>>> import numpy as np
>>> np.set_printoptions(precision=3, suppress=True, linewidth=120)
>>> J = np.array([[0, 2, 1, -2, 1, 1, 2, 1, -1, -2, 2],
...     [-2, 0, 1, 1, 0, -1, 2, 2, -2, -2, 2],
...     [0, 1, -2, 1, 2, 1, -1, 2, -2, 0, 2],
...     [-1, 0, 2, -2, 0, 1, 0, 2, 0, 0, 0],
...     [-2, 2, 1, -1, 0, -2, -1, -1, 0, -2, -1],
...     [0, -2, 2, -1, -1, 0, -1, 2, 2, -2, 2],
...     [1, -2, -2, 2, -1, 0, -1, 0, -2, -2, 2],
...     [1, 1, 0, 2, -2, 1, 2, 1, 2, 2, -2],
...     [2, 0, -2, 2, 0, 2, 1, 0, 0, -1, -1],
...     [0, 0, 2, -1, 0, 1, 0, 1, 2, 2, -1]])
>>> J[:, 2] = 3 * J[:, 3]
>>> J
array([[ 0,  2, -6, -2,  1,  1,  2,  1, -1, -2,  2],
       [-2,  0,  3,  1,  0, -1,  2,  2, -2, -2,  2],
       [ 0,  1,  3,  1,  2,  1, -1,  2, -2,  0,  2],
       [-1,  0, -6, -2,  0,  1,  0,  2,  0,  0,  0],
       [-2,  2, -3, -1,  0, -2, -1, -1,  0, -2, -1],
       [ 0, -2, -3, -1, -1,  0, -1,  2,  2, -2,  2],
       [ 1, -2,  6,  2, -1,  0, -1,  0, -2, -2,  2],
       [ 1,  1,  6,  2, -2,  1,  2,  1,  2,  2, -2],
       [ 2,  0,  6,  2,  0,  2,  1,  0,  0, -1, -1],
       [ 0,  0, -3, -1,  0,  1,  0,  1,  2,  2, -1]])
>>> blk = np.stack([J, 5 * J, J[::-1]])
>>> np.linalg.matrix_rank(blk)
array([10, 10, 10])
>>> blk.sum(axis=0)
array([[  0,  12, -39, -13,   6,   7,  12,   7,  -4, -10,  11],
       [-10,   0,  24,   8,   0,  -4,  13,  12, -12, -13,  11],
       [  1,   7,  24,   8,  10,   7,  -4,  13, -10,   2,  10],
       [ -5,  -2, -30, -10,  -1,   6,  -1,  12,  -2,  -2,   2],
       [-12,  10, -21,  -7,  -1, -12,  -7,  -4,   2, -14,  -4],
       [ -2, -10, -21,  -7,  -6,  -2,  -7,  11,  12, -14,  11],
       [  5, -12,  30,  10,  -6,   1,  -6,   2, -12, -12,  12],
       [  6,   7,  39,  13, -10,   7,  11,   8,  10,  12, -10],
       [ 10,   0,  39,  13,   0,  11,   8,   2,  -2,  -8,  -4],
       [  0,   2, -24,  -8,   1,   7,   2,   7,  11,  10,  -4]])
>>> print(blk.shape)
(3, 10, 11)
>>> np.linalg.matrix_rank(blk.reshape(3, -1))
np.int64(2)
>>> (blk @ J.T).shape
(3, 10, 10)
